$ ipython --no-banner

In [1]: import numpy as np

In [2]: from numpy import linalg as LA

In [3]: np.set_printoptions(precision=2, suppress=True, linewidth=120)

In [4]: rnd = lambda a: np.round(a, 2) + 0

In [5]: F = np.array([[0, -1, 0, 2, -2, -2, -1, 2],
   ...:     [0, -1, 1, 1, 1, -1, -1, -2],
   ...:     [-2, -2, 1, 1, 2, 0, 2, -2],
   ...:     [0, 1, 0, -2, -2, 2, 0, 1],
   ...:     [1, 0, -1, -2, 0, 1, 1, 0]])

In [6]: F[:, 6] = 3 * F[:, 4]

In [7]: F
Out[7]: 
array([[ 0, -1,  0,  2, -2, -2, -6,  2],
       [ 0, -1,  1,  1,  1, -1,  3, -2],
       [-2, -2,  1,  1,  2,  0,  6, -2],
       [ 0,  1,  0, -2, -2,  2, -6,  1],
       [ 1,  0, -1, -2,  0,  1,  0,  0]])

In [8]: w1 = np.array([[0, 0, 1, -1, 0, 1],
   ...:     [2, 0, -2, -2, -2, -1],
   ...:     [2, 2, 0, 1, -1, -1],
   ...:     [-2, 0, 2, -1, 1, 1],
   ...:     [0, -1, -1, -1, 0, 2],
   ...:     [2, -2, -2, -1, 1, -1],
   ...:     [1, -1, -2, -1, -2, 0],
   ...:     [2, 0, -1, -1, 0, -2]])

In [9]: b = np.array([3, 3, -1, -1, 0, -2])

In [10]: H = np.maximum(F @ w1 + b, 0)

In [11]: LA.matrix_rank(H)
Out[11]: np.int64(5)

In [12]: H
Out[12]: 
array([[ 0, 15, 21,  7, 14,  0],
       [ 0,  3,  0,  0,  0,  6],
       [ 1,  0,  0,  0,  0,  6],
       [ 9,  7,  2,  4, 10,  0],
       [ 7,  0,  0,  0,  0,  0]])

In [13]: (H > 0).astype(int)
Out[13]: 
array([[0, 1, 1, 1, 1, 0],
       [0, 1, 0, 0, 0, 1],
       [1, 0, 0, 0, 0, 1],
       [1, 1, 1, 1, 1, 0],
       [1, 0, 0, 0, 0, 0]])

In [14]: W2 = np.array([[1, 0], [0, 3], [4, 4], [5, 3], [3, 5], [2, 4]])

In [15]: H @ W2
Out[15]: 
array([[161, 220],
       [ 12,  33],
       [ 13,  24],
       [ 67,  91],
       [  7,   0]])

In [16]: w1 @ W2
Out[16]: 
array([[  1,   5],
       [-24, -28],
       [  2,   0],
       [  6,  14],
       [ -5,  -2],
       [-10, -16],
       [-18, -24],
       [-11, -15]])
